In [1]: import numpy as np

In [2]: from numpy import linalg as LA

In [3]: np.set_printoptions(precision=3, suppress=True, linewidth=160, floatmode="fixed")

In [4]: X = np.loadtxt("case13.csv", delimiter=",")

In [5]: X
Out[5]: 
array([[-13.025,  -7.618,   5.801, -11.776],
       [ 13.968,  -0.834, -14.143,   2.047],
       [  0.979,  13.034,   8.311, -12.653],
       [  5.815, -18.477,  -0.541,  -4.948],
       [-17.674,  -6.038,  -7.075,   1.062],
       [  6.984,   2.213,  18.599,   0.643],
       [-11.089,  11.567,  10.643,  -5.475],
       [-16.080,  -2.714, -11.410,  -1.967],
       [  5.788, -14.338, -12.177,   3.553],
       [ -4.222,   5.913,  -3.946, -18.211],
       [  0.876,  15.026,  11.187,  -6.949],
       [ -9.216,  -9.093,  10.500,  11.052],
       [ -3.301, -17.492,  -2.660,   8.720],
       [  6.455,  11.677,  13.675,   5.912],
       [ -3.609,   8.281, -15.843,  -8.210],
       [  5.538,   1.080,   8.460, -17.222],
       [  3.576, -15.849,   3.923, -10.984],
       [-10.301,   1.042,  -8.241, -14.996],
       [  7.752, -15.728,  -6.181,  -7.371],
       [ 11.696, -10.402,   9.307,   8.269],
       [ 12.447,  11.666,  10.412,  -0.752],
       [ -5.148, -18.077,  -1.821,   6.590],
       [ -0.382,   6.857, -10.339, -15.682],
       [ -3.743, -13.605, -12.412,  -6.844],
       [ 13.495,   4.771,  11.108,   8.470],
       [-12.478,  -0.008,  -5.312, -14.700]])

In [6]: Y = np.array([[0, 0], [3, 2], [0, 0], [3, 2]])

In [7]: LA.matrix_rank(np.vstack([X, Y.T]))
Out[7]: np.int64(4)

In [8]: np.vstack([X, Y.T]).shape
Out[8]: (28, 4)

In [9]: np.einsum("ij->j", X)
Out[9]: array([ -14.899,  -57.146,    9.825, -102.422])

In [10]: round(float(LA.norm(X)), 3)
Out[10]: 101.981

In [11]: LA.svd(X, compute_uv=False)
Out[11]: array([62.981, 57.655, 40.421, 38.410])

In [12]: LA.matrix_rank(X)
Out[12]: np.int64(4)

In [13]: np.unravel_index(np.abs(X).argmax(), X.shape)
Out[13]: (np.int64(5), np.int64(2))

In [14]: X.shape
Out[14]: (26, 4)

In [15]: dist = LA.norm(X[:, None] - X[None], axis=-1)

In [16]: dist.mean(axis=1).argmax()
Out[16]: np.int64(24)

In [17]: dist.shape
Out[17]: (26, 26)

In [18]: LA.matrix_rank(dist ** 2)
Out[18]: np.int64(6)

In [19]: np.unravel_index(dist.round(6).argmax(), dist.shape)
Out[19]: (np.int64(13), np.int64(23))

In [20]: np.flatnonzero(dist[24] < dist.mean() / 2)
Out[20]: array([ 5, 13, 20, 24])

In [21]: Ac = X - X.mean(axis=0)

In [22]: U, sv, vt = LA.svd(Ac, full_matrices=False)

In [23]: sv
Out[23]: array([62.390, 57.029, 40.287, 33.026])

In [24]: np.abs(U[:, 0]).argmax()
Out[24]: np.int64(13)

In [25]: np.round(Ac.mean(axis=0), 3) + 0
Out[25]: array([0.000, 0.000, 0.000, 0.000])

In [26]: sv ** 2 / (sv ** 2).sum()
Out[26]: array([0.395, 0.330, 0.165, 0.111])

In [27]: np.abs(vt[-1])
Out[27]: array([0.090, 0.500, 0.499, 0.702])

In [28]: (np.sign(U[:, 0]) == np.sign(U[0, 0])).astype(int)
Out[28]: array([1, 1, 0, 1, 1, 0, 0, 1, 1, 0, 0, 1, 1, 0, 1, 0, 1, 1, 1, 0, 0, 1, 1, 1, 0, 1])

In [29]: C2 = np.cov(X, rowvar=False)

In [30]: round(float(np.corrcoef(X[:, 2], X[:, 3])[0, 1]), 3)
Out[30]: 0.226

In [31]: np.polyfit(X[:, 2], X[:, 3], 1)
Out[31]: array([ 0.201, -4.015])

In [32]: C2.shape
Out[32]: (4, 4)

In [33]: np.argwhere(np.triu(np.abs(np.corrcoef(X.T)) > 0.8, 1))
Out[33]: array([], shape=(0, 2), dtype=int64)

In [34]: C2
Out[34]: 
array([[ 88.646,   5.439,  27.345,  21.366],
       [  5.439, 120.544,  35.542, -28.825],
       [ 27.345,  35.542, 103.483,  20.758],
       [ 21.366, -28.825,  20.758,  81.675]])

In [35]: np.argsort(-X.std(axis=0).round(6), kind="stable")
Out[35]: array([1, 2, 0, 3])

In [36]: A = np.load("m.npy")

In [37]: A
Out[37]: 
array([[1.000, 0.000, 0.000],
       [0.000, 1.000, 0.000],
       [0.000, 0.000, 1.000]])

In [38]: # rows sum to 1

In [39]: Y = A / np.sqrt((A ** 2).mean(axis=1, keepdims=True))

In [40]: LA.matrix_rank(A - A.mean(axis=1, keepdims=True))
Out[40]: np.int64(2)

In [41]: LA.norm(Y, axis=1)
Out[41]: array([1.732, 1.732, 1.732])

In [42]: x0 = np.array([1, 1, -1])

In [43]: LA.eigvalsh(2 * A - np.eye(3))
Out[43]: array([1.000, 1.000, 1.000])

In [44]: A @ A @ x0
Out[44]: array([ 1.000,  1.000, -1.000])

In [45]: LA.matrix_rank(A - A[0, 0] * np.eye(3))
Out[45]: np.int64(0)

In [46]: LA.matrix_power(A - np.diag(np.diag(A)), 3)
Out[46]: 
array([[0.000, 0.000, 0.000],
       [0.000, 0.000, 0.000],
       [0.000, 0.000, 0.000]])

In [47]: np.prod(np.diag(A)), round(LA.det(A), 3)
Out[47]: (np.float64(1.0), np.float64(1.0))

In [48]: np.sort(np.abs(LA.eigvals(A)))[::-1]
Out[48]: array([1.000, 1.000, 1.000])

In [49]: A @ np.ones(3)
Out[49]: array([1.000, 1.000, 1.000])

In [50]: pr = np.eye(3)[2]

In [51]: for _ in range(7):
    ...:     pr = pr @ A
    ...:     print(pr.round(3))
    ...: 
[0.000 0.000 1.000]
[0.000 0.000 1.000]
[0.000 0.000 1.000]
[0.000 0.000 1.000]
[0.000 0.000 1.000]
[0.000 0.000 1.000]
[0.000 0.000 1.000]

In [52]: (A @ A)[0]
Out[52]: array([1.000, 0.000, 0.000])

In [53]: np.allclose(A @ A.T, A.T @ A)
Out[53]: True

In [54]: K = np.load("block15.npy")

In [55]: K
Out[55]: 
array([[-0.140,  0.701, -0.607, -0.346],
       [ 0.327, -0.547, -0.304, -0.708],
       [ 0.934,  0.279, -0.021,  0.225],
       [-0.047, -0.362, -0.734,  0.573]])

In [56]: LA.svd(K, compute_uv=False)
Out[56]: array([1.000, 1.000, 1.000, 1.000])

In [57]: round(float(K[:, 1] @ K[:, 3]), 3)
Out[57]: 0.0

In [58]: LA.norm(K, axis=0)
Out[58]: array([1.000, 1.000, 1.000, 1.000])

In [59]: np.round(K.T @ K, 3) + 0
Out[59]: 
array([[1.000, 0.000, 0.000, 0.000],
       [0.000, 1.000, 0.000, 0.000],
       [0.000, 0.000, 1.000, 0.000],
       [0.000, 0.000, 0.000, 1.000]])

In [60]: x0 = np.array([6, 8, 7, 8])

In [61]: np.round(LA.norm(x0), 3), round(float(LA.norm(K @ x0)), 3)
Out[61]: (np.float64(14.595), 14.595)

In [62]: K.T @ (K @ x0)
Out[62]: array([6.000, 8.000, 7.000, 8.000])

In [63]: E = np.array([[4.0, 1.0, 1.0, 1.0],
    ...:     [1.0, 4.0, 1.0, 1.0],
    ...:     [1.0, 1.0, 4.0, 1.0],
    ...:     [1.0, 1.0, 1.0, 4.0]])

In [64]: E
Out[64]: 
array([[4.000, 1.000, 1.000, 1.000],
       [1.000, 4.000, 1.000, 1.000],
       [1.000, 1.000, 4.000, 1.000],
       [1.000, 1.000, 1.000, 4.000]])

In [65]: # equal to its transpose

In [66]: vals, vecs = LA.eigh(E)

In [67]: x0 = np.array([-8, -6, -3, -8])

In [68]: round(float(x0 @ E @ x0 / (x0 @ x0)), 3), np.round(vals[0], 3), round(vals[-1], 3)
Out[68]: (6.613, np.float64(3.0), np.float64(7.0))

In [69]: vecs * np.abs(vals) @ vecs.T
Out[69]: 
array([[4.000, 1.000, 1.000, 1.000],
       [1.000, 4.000, 1.000, 1.000],
       [1.000, 1.000, 4.000, 1.000],
       [1.000, 1.000, 1.000, 4.000]])

In [70]: vecs * np.sqrt(vals) @ vecs.T
Out[70]: 
array([[1.960, 0.228, 0.228, 0.228],
       [0.228, 1.960, 0.228, 0.228],
       [0.228, 0.228, 1.960, 0.228],
       [0.228, 0.228, 0.228, 1.960]])

In [71]: LA.eigvalsh(E[1:, 1:])
Out[71]: array([3.000, 3.000, 6.000])

In [72]: rng = np.random.default_rng(51446)

In [73]: idx = rng.permutation(4)

In [74]: idx
Out[74]: array([1, 0, 3, 2])

In [75]: Y = E[idx][:, idx]

In [76]: np.diag(Y)
Out[76]: array([4.000, 4.000, 4.000, 4.000])

In [77]: Y
Out[77]: 
array([[4.000, 1.000, 1.000, 1.000],
       [1.000, 4.000, 1.000, 1.000],
       [1.000, 1.000, 4.000, 1.000],
       [1.000, 1.000, 1.000, 4.000]])

In [78]: np.round(LA.det(Y), 3), round(LA.det(E[idx]), 3)
Out[78]: (np.float64(189.0), np.float64(189.0))

In [79]: np.allclose(Y, E)
Out[79]: True

In [80]: low = LA.cholesky(E)

In [81]: LA.eigvalsh(E).min() > 0
Out[81]: np.True_

In [82]: np.diag(low) ** 2
Out[82]: array([4.000, 3.750, 3.600, 3.500])

In [83]: np.fft.fft(E[0])
Out[83]: array([7.000+0.000j, 3.000+0.000j, 3.000+0.000j, 3.000+0.000j])

In [84]: np.allclose(E @ E.T, E.T @ E)
Out[84]: True

In [85]: np.sort(np.abs(np.fft.fft(E[0]))), np.sort(LA.svd(E, compute_uv=False))
Out[85]: (array([3.000, 3.000, 3.000, 7.000]), array([3.000, 3.000, 3.000, 7.000]))
